% python3 -q
>>> import numpy as np
>>> np.set_printoptions(precision=2, suppress=True, linewidth=120)
>>> m1 = np.array([[0, 0, 0, 0], [1, 0, 0, 0], [-2, 0, 0, 0], [0, -1, 0, 0]])
>>> m1
array([[ 0,  0,  0,  0],
       [ 1,  0,  0,  0],
       [-2,  0,  0,  0],
       [ 0, -1,  0,  0]])
>>> # triangular: eigenvalues sit on the diagonal
>>> m1 @ np.linalg.pinv(m1) @ m1
array([[ 0.,  0.,  0.,  0.],
       [ 1.,  0.,  0.,  0.],
       [-2.,  0.,  0.,  0.],
       [ 0., -1.,  0.,  0.]])
>>> np.linalg.lstsq(m1[:-1].T, m1[-1])[2]
np.int32(1)
>>> np.abs(np.diag(np.linalg.qr(m1)[1])) > 1e-9
array([ True,  True, False, False])
>>> np.unique(m1.round(6), axis=0).shape
(4, 4)
>>> U, sig, VT = np.linalg.svd(m1)
>>> sig
array([2.24, 1.  , 0.  , 0.  ])
>>> M2 = U[:, :2] @ np.diag(sig[:2]) @ VT[:2]
>>> np.round(np.linalg.norm(m1 - M2, 2), 2), sig[2]
(np.float64(0.0), np.float64(0.0))
>>> np.linalg.matrix_rank(M2)
np.int64(2)
>>> np.linalg.matrix_rank(m1, rtol=0.05)
np.int64(2)
>>> rng = np.random.default_rng(991)
>>> M2 = m1 + rng.integers(-2, 3, (4, 2)) @ rng.integers(-2, 3, (2, 4))
>>> M2
array([[-2,  1,  1,  1],
       [-1,  5, -1,  3],
       [-2, -4,  2, -2],
       [-4, -3,  4,  0]])
>>> np.round(np.linalg.svd(M2 - m1, compute_uv=False), 2) + 0
array([8.25, 6.16, 0.  , 0.  ])
>>> np.abs(M2 - m1).sum(axis=1)
array([ 5, 11,  8, 10])
>>> M2 - m1
array([[-2,  1,  1,  1],
       [-2,  5, -1,  3],
       [ 0, -4,  2, -2],
       [-4, -2,  4,  0]])
>>> np.linalg.matrix_rank(M2 - m1, tol=1e-8)
np.int64(2)
>>> def softmax(z):
...     e = np.exp(z - z.max(axis=-1, keepdims=True))
...     return e / e.sum(axis=-1, keepdims=True)
... 
>>> np.round(softmax(10 * m1[1]), 2) + 0
array([1., 0., 0., 0.])
>>> softmax(m1[1])
array([0.48, 0.17, 0.17, 0.17])
>>> scores = m1 @ m1.T / np.sqrt(4)
>>> softmax(scores).round(6).argmax(axis=1)
array([0, 1, 2, 3])
>>> E = np.load("mat.npy")
>>> E
array([[11, -2, -9],
       [ 6, -4,  8],
       [ 5,  3, 19]])
>>> Q, vecs = np.linalg.qr(E[:, :1])[0], np.linalg.qr(E[:, 1:])[0]
>>> sig = np.linalg.svd(Q.T @ vecs, compute_uv=False)
>>> sig
array([0.53])
